% python3 -q
>>> import numpy as np
>>> np.set_printoptions(suppress=True, linewidth=140)
>>> rd = lambda a: np.round(a, 2) + 0
>>> K = np.load("m.npy")
>>> rd(K)
array([[ 1.  ,  0.  ,  0.  ,  0.  ],
       [ 0.  ,  1.  ,  0.  ,  0.  ],
       [ 0.  ,  0.  ,  0.81, -0.59],
       [ 0.  ,  0.  ,  0.59,  0.81]])
>>> # splits into 3 blocks
>>> rd(K @ K)
array([[ 1.  ,  0.  ,  0.  ,  0.  ],
       [ 0.  ,  1.  ,  0.  ,  0.  ],
       [ 0.  ,  0.  ,  0.31, -0.95],
       [ 0.  ,  0.  ,  0.95,  0.31]])
>>> rd(np.sort(np.linalg.eigvals(K).real))
array([0.81, 0.81, 1.  , 1.  ])
>>> np.flatnonzero(np.linalg.matrix_power((K != 0) + (K.T != 0) + np.eye(4), 4)[1])
array([1])
>>> x0 = np.array([3, 3, -3, -1])
>>> h = np.maximum(K @ x0, 0)
>>> rd(np.tanh(K @ x0))
array([ 1.  ,  1.  , -0.95, -0.99])
>>> np.maximum(K @ (3 * x0), 0)
array([9., 9., 0., 0.])
>>> mat = np.array([[-1, -7, -2, 9, -7],
...     [8, -4, -8, 4, 6],
...     [1, -1, -3, -2, -4],
...     [-1, -8, -1, -1, -6],
...     [1, -1, -3, -2, -4],
...     [-3, -1, 6, 6, -1]])
>>> O, evecs = np.linalg.qr(mat[:, :1])[0], np.linalg.qr(mat[:, 1:])[0]
>>> sig = np.linalg.svd(O.T @ evecs, compute_uv=False)
>>> rd(sig)
array([0.99])
>>> x0 = np.array([3, 0, 0, 3, -3])
>>> rhs = mat @ x0
>>> rd(np.linalg.pinv(mat) @ mat)
array([[1., 0., 0., 0., 0.],
       [0., 1., 0., 0., 0.],
       [0., 0., 1., 0., 0.],
       [0., 0., 0., 1., 0.],
       [0., 0., 0., 0., 1.]])
>>> rng = np.random.default_rng(278284)
>>> rhs = rhs + 0.02 * rng.normal(size=6)
>>> rd(rhs)
array([45.  , 18.01,  9.  , 11.99,  8.99, 11.99])
>>> b, *_ = np.linalg.lstsq(mat, rhs)
>>> rd(b)
array([ 2.99,  0.  , -0.01,  3.  , -3.  ])
>>> b.round()
array([ 3.,  0., -0.,  3., -3.])
>>> [round(float(np.linalg.norm(np.linalg.solve(mat.T @ mat + lam * np.eye(5), mat.T @ rhs))), 2) for lam in (0, 1, 10, 100)]
[5.19, 4.34, 3.52, 2.34]
>>> Uu, sig, vt = np.linalg.svd(mat, full_matrices=False)
>>> rd(sig)
array([16.42, 14.73, 10.99,  4.4 ,  1.07])
>>> (sig > 1e-8).sum()
np.int64(5)
>>> Uu.shape, sig.shape, vt.shape
((6, 5), (5,), (5, 5))
>>> rd(np.cumsum(sig ** 2) / np.sum(sig ** 2))
array([0.43, 0.78, 0.97, 1.  , 1.  ])
>>> np.allclose(Uu * sig @ vt, mat)
True
>>> np.abs(Uu[:, 0]).round(6).argmax()
np.int64(0)
>>> rd(Uu.T @ Uu)
array([[1., 0., 0., 0., 0.],
       [0., 1., 0., 0., 0.],
       [0., 0., 1., 0., 0.],
       [0., 0., 0., 1., 0.],
       [0., 0., 0., 0., 1.]])
>>> A2 = mat + rng.integers(-2, 3, (6, 4)) @ rng.integers(-2, 3, (4, 5))
>>> A2
array([[ -5,  -4,  -3,  10, -12],
       [  4,  -4,  -9,   4,   5],
       [  9,   3,   3,  -4,  -4],
       [  7,  -7,  -2,   2,  -3],
       [  3,   1,  -2,  -2, -13],
       [ -1,  -1,  11,   2,  -4]])
>>> A2 - mat
array([[-4,  3, -1,  1, -5],
       [-4,  0, -1,  0, -1],
       [ 8,  4,  6, -2,  0],
       [ 8,  1, -1,  3,  3],
       [ 2,  2,  1,  0, -9],
       [ 2,  0,  5, -4, -3]])
>>> E = np.loadtxt("w.csv", delimiter=",")
>>> E
array([[ 2.9 , -0.99,  1.25],
       [-0.19, -1.07, -5.1 ],
       [ 1.88,  3.12, -3.23],
       [-2.01,  2.47,  4.28],
       [-0.58,  0.31,  3.51],
       [ 2.52, -2.16, -3.75],
       [ 0.78,  1.7 ,  1.28],
       [-3.86, -1.61,  6.23],
       [-7.31, -5.32, -0.38],
       [ 1.03, -0.28, -0.49],
       [ 3.56, -2.45,  0.28],
       [-0.15, -5.99,  5.08],
       [ 2.52, -2.63,  6.37],
       [-0.71,  0.41,  4.48],
       [ 1.  ,  3.82, -4.21],
       [-2.4 ,  7.16,  3.15],
       [-1.43,  1.38,  0.3 ],
       [-3.39, -1.78,  3.22],
       [ 1.57, -5.44, -5.84],
       [ 1.82,  4.55,  3.78],
       [ 4.88,  3.83, -1.33],
       [-2.81, -2.23,  1.45],
       [ 1.03, -0.66,  0.59],
       [ 3.6 ,  2.37,  1.97],
       [-1.5 ,  3.67,  0.82],
       [-2.64,  3.6 , -2.28],
       [-2.2 , -0.74,  2.76],
       [-1.34, -3.35, -1.56],
       [ 0.07, -0.37,  3.39],
       [ 1.18,  2.14, -1.14],
       [ 2.78, -0.36,  4.62],
       [ 1.53,  3.75,  2.92],
       [ 1.36,  1.2 ,  2.64],
       [ 0.77, -1.61, -2.45],
       [-4.25, -1.77,  0.8 ],
       [-3.11, -3.41, -7.96],
       [-0.03, -1.19,  3.68],
       [-3.14,  1.77, -5.14],
       [ 2.46,  2.52, -1.74],
       [ 1.02, -1.25, -0.91]])
>>> D = np.linalg.norm(E[:, None] - E[None], axis=-1)
>>> np.flatnonzero(D[35] < D.mean() / 2)
array([35])
>>> D.mean(axis=1).argmax()
np.int64(35)
>>> np.unravel_index(D.round(6).argmax(), D.shape)
(np.int64(15), np.int64(18))
>>> A2 = np.array([[1, 2], [1, 0], [2, 0]])
>>> np.linalg.matrix_rank(E @ A2)
np.int64(2)
>>> np.vstack([E, A2.T]).shape
(42, 3)
>>> G = np.cov(E, rowvar=False)
>>> rd(np.corrcoef(E[:, 1], E[:, 2])[0, 1])
np.float64(0.07)
>>> G.shape
(3, 3)
>>> rd(G)
array([[ 6.62,  1.63, -0.13],
       [ 1.63,  8.73,  0.67],
       [-0.13,  0.67, 12.12]])
>>> K[:, 4]
Traceback (most recent call last):
  File "<python-input-51>", line 1, in <module>
    K[:, 4]
    ~^^^^^^
IndexError: index 4 is out of bounds for axis 1 with size 4
>>> rd(K.sum(axis=0))
array([1.  , 1.  , 1.4 , 0.22])
>>> rd(K.mean(axis=0))
array([0.25, 0.25, 0.35, 0.06])
>>> J = np.load("a.npy")
>>> rd(J)
array([[ 0.22, -0.13, -0.15,  0.01, -0.15,  0.2 ,  0.01,  0.22,  0.1 , -0.1 , -0.01],
       [-0.13,  0.07,  0.09, -0.01,  0.09, -0.11, -0.01, -0.13, -0.06,  0.06,  0.01],
       [-0.15,  0.09,  0.1 , -0.01,  0.1 , -0.14, -0.01, -0.15, -0.07,  0.07,  0.01],
       [ 0.01, -0.01, -0.01,  0.  , -0.01,  0.01,  0.  ,  0.01,  0.01, -0.01,  0.  ],
       [-0.15,  0.09,  0.1 , -0.01,  0.1 , -0.14, -0.01, -0.15, -0.07,  0.07,  0.01],
       [ 0.2 , -0.11, -0.14,  0.01, -0.14,  0.18,  0.01,  0.2 ,  0.09, -0.09, -0.01],
       [ 0.01, -0.01, -0.01,  0.  , -0.01,  0.01,  0.  ,  0.01,  0.01, -0.01,  0.  ],
       [ 0.22, -0.13, -0.15,  0.01, -0.15,  0.2 ,  0.01,  0.22,  0.1 , -0.1 , -0.01],
       [ 0.1 , -0.06, -0.07,  0.01, -0.07,  0.09,  0.01,  0.1 ,  0.05, -0.05, -0.01],
       [-0.1 ,  0.06,  0.07, -0.01,  0.07, -0.09, -0.01, -0.1 , -0.05,  0.05,  0.01],
       [-0.01,  0.01,  0.01,  0.  ,  0.01, -0.01,  0.  , -0.01, -0.01,  0.01,  0.  ]])
>>> # column 4 repeats column 2
>>> ang = np.radians(36)
>>> r_ = np.eye(11)
>>> r_[10, 10] = r_[9, 9] = np.cos(ang)
>>> r_[10, 9], r_[9, 10] = -np.sin(ang), np.sin(ang)
>>> rd(r_)
array([[ 1.  ,  0.  ,  0.  ,  0.  ,  0.  ,  0.  ,  0.  ,  0.  ,  0.  ,  0.  ,  0.  ],
       [ 0.  ,  1.  ,  0.  ,  0.  ,  0.  ,  0.  ,  0.  ,  0.  ,  0.  ,  0.  ,  0.  ],
       [ 0.  ,  0.  ,  1.  ,  0.  ,  0.  ,  0.  ,  0.  ,  0.  ,  0.  ,  0.  ,  0.  ],
       [ 0.  ,  0.  ,  0.  ,  1.  ,  0.  ,  0.  ,  0.  ,  0.  ,  0.  ,  0.  ,  0.  ],
       [ 0.  ,  0.  ,  0.  ,  0.  ,  1.  ,  0.  ,  0.  ,  0.  ,  0.  ,  0.  ,  0.  ],
       [ 0.  ,  0.  ,  0.  ,  0.  ,  0.  ,  1.  ,  0.  ,  0.  ,  0.  ,  0.  ,  0.  ],
       [ 0.  ,  0.  ,  0.  ,  0.  ,  0.  ,  0.  ,  1.  ,  0.  ,  0.  ,  0.  ,  0.  ],
       [ 0.  ,  0.  ,  0.  ,  0.  ,  0.  ,  0.  ,  0.  ,  1.  ,  0.  ,  0.  ,  0.  ],
       [ 0.  ,  0.  ,  0.  ,  0.  ,  0.  ,  0.  ,  0.  ,  0.  ,  1.  ,  0.  ,  0.  ],
       [ 0.  ,  0.  ,  0.  ,  0.  ,  0.  ,  0.  ,  0.  ,  0.  ,  0.  ,  0.81,  0.59],
       [ 0.  ,  0.  ,  0.  ,  0.  ,  0.  ,  0.  ,  0.  ,  0.  ,  0.  , -0.59,  0.81]])
>>> A2 = J @ r_.T
>>> rd(np.abs(A2 - J).max(axis=0))
array([0.  , 0.  , 0.  , 0.  , 0.  , 0.  , 0.  , 0.  , 0.  , 0.01, 0.06])
>>> np.allclose(J @ J.T, A2 @ A2.T)
True
>>> rd(np.linalg.det(r_)), rd(np.trace(r_))
(np.float64(1.0), np.float64(10.62))
>>> idx = rng.permutation(4)
>>> idx
array([2, 3, 1, 0])
>>> A2 = K[idx][:, idx]
>>> rd(np.linalg.det(A2)), rd(np.linalg.det(K[idx]))
(np.float64(1.0), np.float64(-1.0))
>>> rd(np.trace(A2))
np.float64(3.62)
>>> evals, evecs = np.linalg.eigh(J)
>>> x0 = np.array([3, 0, 2, 2, 3, -1, -2, 2, -3, 0, -2])
>>> rd(evecs * np.maximum(evals, 0) @ evecs.T)
array([[ 0.22, -0.13, -0.15,  0.01, -0.15,  0.2 ,  0.01,  0.22,  0.1 , -0.1 , -0.01],
       [-0.13,  0.07,  0.09, -0.01,  0.09, -0.11, -0.01, -0.13, -0.06,  0.06,  0.01],
       [-0.15,  0.09,  0.1 , -0.01,  0.1 , -0.14, -0.01, -0.15, -0.07,  0.07,  0.01],
       [ 0.01, -0.01, -0.01,  0.  , -0.01,  0.01,  0.  ,  0.01,  0.01, -0.01,  0.  ],
       [-0.15,  0.09,  0.1 , -0.01,  0.1 , -0.14, -0.01, -0.15, -0.07,  0.07,  0.01],
       [ 0.2 , -0.11, -0.14,  0.01, -0.14,  0.18,  0.01,  0.2 ,  0.09, -0.09, -0.01],
       [ 0.01, -0.01, -0.01,  0.  , -0.01,  0.01,  0.  ,  0.01,  0.01, -0.01,  0.  ],
       [ 0.22, -0.13, -0.15,  0.01, -0.15,  0.2 ,  0.01,  0.22,  0.1 , -0.1 , -0.01],
       [ 0.1 , -0.06, -0.07,  0.01, -0.07,  0.09,  0.01,  0.1 ,  0.05, -0.05, -0.01],
       [-0.1 ,  0.06,  0.07, -0.01,  0.07, -0.09, -0.01, -0.1 , -0.05,  0.05,  0.01],
       [-0.01,  0.01,  0.01,  0.  ,  0.01, -0.01,  0.  , -0.01, -0.01,  0.01,  0.  ]])
>>> rd(evecs * np.abs(evals) @ evecs.T)
array([[ 0.22, -0.13, -0.15,  0.01, -0.15,  0.2 ,  0.01,  0.22,  0.1 , -0.1 , -0.01],
       [-0.13,  0.07,  0.09, -0.01,  0.09, -0.11, -0.01, -0.13, -0.06,  0.06,  0.01],
       [-0.15,  0.09,  0.1 , -0.01,  0.1 , -0.14, -0.01, -0.15, -0.07,  0.07,  0.01],
       [ 0.01, -0.01, -0.01,  0.  , -0.01,  0.01,  0.  ,  0.01,  0.01, -0.01,  0.  ],
       [-0.15,  0.09,  0.1 , -0.01,  0.1 , -0.14, -0.01, -0.15, -0.07,  0.07,  0.01],
       [ 0.2 , -0.11, -0.14,  0.01, -0.14,  0.18,  0.01,  0.2 ,  0.09, -0.09, -0.01],
       [ 0.01, -0.01, -0.01,  0.  , -0.01,  0.01,  0.  ,  0.01,  0.01, -0.01,  0.  ],
       [ 0.22, -0.13, -0.15,  0.01, -0.15,  0.2 ,  0.01,  0.22,  0.1 , -0.1 , -0.01],
       [ 0.1 , -0.06, -0.07,  0.01, -0.07,  0.09,  0.01,  0.1 ,  0.05, -0.05, -0.01],
       [-0.1 ,  0.06,  0.07, -0.01,  0.07, -0.09, -0.01, -0.1 , -0.05,  0.05,  0.01],
       [-0.01,  0.01,  0.01,  0.  ,  0.01, -0.01,  0.  , -0.01, -0.01,  0.01,  0.  ]])
>>> rd(np.abs(J).sum(axis=1).max()), rd(np.abs(evals).max())
(np.float64(1.31), np.float64(1.0))
>>> (np.sign(evecs[:, -1].round(6)) == np.sign(evecs[0, -1].round(6))).astype(int)
array([1, 0, 0, 1, 0, 1, 1, 1, 1, 0, 0])
>>> rd(np.linalg.eigvalsh(J[1:, 1:]))
array([0.  , 0.  , 0.  , 0.  , 0.  , 0.  , 0.  , 0.  , 0.  , 0.78])
